% ipython --no-banner

In [1]: import numpy as np

In [2]: from numpy import linalg as LA

In [3]: np.set_printoptions(suppress=True, linewidth=100)

In [4]: A, _ = LA.qr(np.array([[1.1, -0.8, -0.1, 0.0],
   ...:     [-0.5, -0.7, 2.3, 1.8],
   ...:     [0.6, 0.5, 0.5, -0.9],
   ...:     [1.8, 1.3, -0.3, 0.3]]))

In [5]: A.round(4)
Out[5]: 
array([[-0.489 , -0.8505,  0.1727, -0.0876],
       [ 0.2223, -0.3321, -0.8847,  0.2401],
       [-0.2667,  0.1688, -0.3677, -0.8747],
       [-0.8002,  0.3712, -0.2287,  0.4118]])

In [6]: # columns are unit length and at right angles

In [7]: rng = np.random.default_rng(4076)

In [8]: z = rng.permutation(4)

In [9]: z
Out[9]: array([0, 3, 2, 1])

In [10]: M2 = A[z][:, z]

In [11]: round(float(LA.det(M2)), 4), np.round(LA.det(A[z]), 4)
Out[11]: (-1.0, np.float64(1.0))

In [12]: np.round(np.sort(np.abs(LA.eigvals(M2))), 4)
Out[12]: array([1., 1., 1., 1.])

In [13]: np.allclose(M2, A)
Out[13]: False

In [14]: M2.round(4)
Out[14]: 
array([[-0.489 , -0.0876,  0.1727, -0.8505],
       [-0.8002,  0.4118, -0.2287,  0.3712],
       [-0.2667, -0.8747, -0.3677,  0.1688],
       [ 0.2223,  0.2401, -0.8847, -0.3321]])

In [15]: P = np.triu(np.array([[0, 1, 0, 0], [1, 1, 1, 0], [1, 0, 2, 0], [0, 0, 2, 2]]), 1) + np.eye(4)

In [16]: M2 = P @ A @ LA.inv(P)

In [17]: round(LA.det(M2), 4)
Out[17]: np.float64(-1.0)

In [18]: round(np.trace(M2), 4), round(np.trace(A), 4)
Out[18]: (np.float64(-0.7771), np.float64(-0.7771))

In [19]: np.round(LA.norm(A, axis=0), 4)
Out[19]: array([1., 1., 1., 1.])

In [20]: np.round(A @ A.T, 4) + 0
Out[20]: 
array([[1., 0., 0., 0.],
       [0., 1., 0., 0.],
       [0., 0., 1., 0.],
       [0., 0., 0., 1.]])

In [21]: np.allclose(A, A.T)
Out[21]: False

In [22]: assert A == A.T
---------------------------------------------------------------------------
ValueError                                Traceback (most recent call last)
Cell In[22], line 1
----> 1 assert A == A.T

ValueError: The truth value of an array with more than one element is ambiguous. Use a.any() or a.all()

In [23]: J = np.array([[2, -2, -1, 1],
    ...:     [-2, 1, 2, 2],
    ...:     [2, -2, -1, 1],
    ...:     [0, -2, 0, 0],
    ...:     [-2, 2, 0, -2]])

In [24]: J
Out[24]: 
array([[ 2, -2, -1,  1],
       [-2,  1,  2,  2],
       [ 2, -2, -1,  1],
       [ 0, -2,  0,  0],
       [-2,  2,  0, -2]])

In [25]: M2 = np.array([[-1, -2, 2], [1, -2, 1]])

In [26]: W2 = np.kron(M2, J)

In [27]: round(LA.norm(W2, 2), 4), np.round(LA.norm(M2, 2) * LA.norm(J, 2), 4)
Out[27]: (np.float64(21.2351), np.float64(21.2351))

In [28]: LA.matrix_rank(W2)
Out[28]: np.int64(8)

In [29]: feats = np.load("x.npy")

In [30]: feats
Out[30]: 
array([[ 0.7   ,  0.0497, -2.6   ,  0.    ,  0.2   ],
       [ 1.3   , -1.3896, -0.6   ,  0.7   ,  1.1   ],
       [ 1.1   ,  2.5681,  0.6   , -1.3   ,  0.2   ],
       [ 1.7   , -0.2982,  0.    ,  0.2   , -1.9   ],
       [ 0.8   , -2.0109, -1.4   ,  1.    , -0.9   ],
       [-1.    ,  0.4768,  0.7   , -0.2   ,  1.1   ],
       [-0.9   ,  2.0052,  0.3   , -0.9   ,  0.8   ],
       [ 1.1   ,  2.7973,  1.4   , -1.4   ,  0.5   ],
       [ 0.1   ,  1.9072,  0.2   , -0.9   ,  0.1   ],
       [ 0.4   , -0.8245, -0.4   ,  0.4   ,  0.1   ],
       [-0.2   ,  0.8579, -0.5   , -0.4   ,  0.7   ],
       [-1.1   , -3.8875,  1.7   ,  1.9   , -1.7   ],
       [-0.1   ,  0.9425, -1.    , -0.5   , -0.9   ],
       [-0.1   ,  0.4424,  0.1   , -0.3   ,  2.    ],
       [-0.2   , -1.8645, -0.3   ,  0.9   ,  0.7   ],
       [-0.2   , -0.0161,  0.2   ,  0.    ,  0.7   ],
       [-0.1   ,  0.0454, -1.    ,  0.    ,  0.1   ],
       [ 1.4   ,  0.955 ,  0.3   , -0.5   ,  0.1   ],
       [ 0.1   , -0.9378, -0.9   ,  0.5   ,  1.2   ],
       [ 0.8   ,  1.5638, -3.3   , -0.8   , -0.1   ],
       [-3.3   , -0.0916,  0.5   ,  0.    , -1.    ]])

In [31]: q, R = LA.qr(feats)

In [32]: np.allclose(R.T @ R, feats.T @ feats)
Out[32]: True

In [33]: q.shape, R.shape
Out[33]: ((21, 5), (5, 5))

In [34]: round(float(np.trace(q @ q.T)), 4)
Out[34]: 5.0

In [35]: np.round(q @ R, 4) + 0
Out[35]: 
array([[ 0.7   ,  0.0497, -2.6   ,  0.    ,  0.2   ],
       [ 1.3   , -1.3896, -0.6   ,  0.7   ,  1.1   ],
       [ 1.1   ,  2.5681,  0.6   , -1.3   ,  0.2   ],
       [ 1.7   , -0.2982,  0.    ,  0.2   , -1.9   ],
       [ 0.8   , -2.0109, -1.4   ,  1.    , -0.9   ],
       [-1.    ,  0.4768,  0.7   , -0.2   ,  1.1   ],
       [-0.9   ,  2.0052,  0.3   , -0.9   ,  0.8   ],
       [ 1.1   ,  2.7973,  1.4   , -1.4   ,  0.5   ],
       [ 0.1   ,  1.9072,  0.2   , -0.9   ,  0.1   ],
       [ 0.4   , -0.8245, -0.4   ,  0.4   ,  0.1   ],
       [-0.2   ,  0.8579, -0.5   , -0.4   ,  0.7   ],
       [-1.1   , -3.8875,  1.7   ,  1.9   , -1.7   ],
       [-0.1   ,  0.9425, -1.    , -0.5   , -0.9   ],
       [-0.1   ,  0.4424,  0.1   , -0.3   ,  2.    ],
       [-0.2   , -1.8645, -0.3   ,  0.9   ,  0.7   ],
       [-0.2   , -0.0161,  0.2   ,  0.    ,  0.7   ],
       [-0.1   ,  0.0454, -1.    ,  0.    ,  0.1   ],
       [ 1.4   ,  0.955 ,  0.3   , -0.5   ,  0.1   ],
       [ 0.1   , -0.9378, -0.9   ,  0.5   ,  1.2   ],
       [ 0.8   ,  1.5638, -3.3   , -0.8   , -0.1   ],
       [-3.3   , -0.0916,  0.5   ,  0.    , -1.    ]])
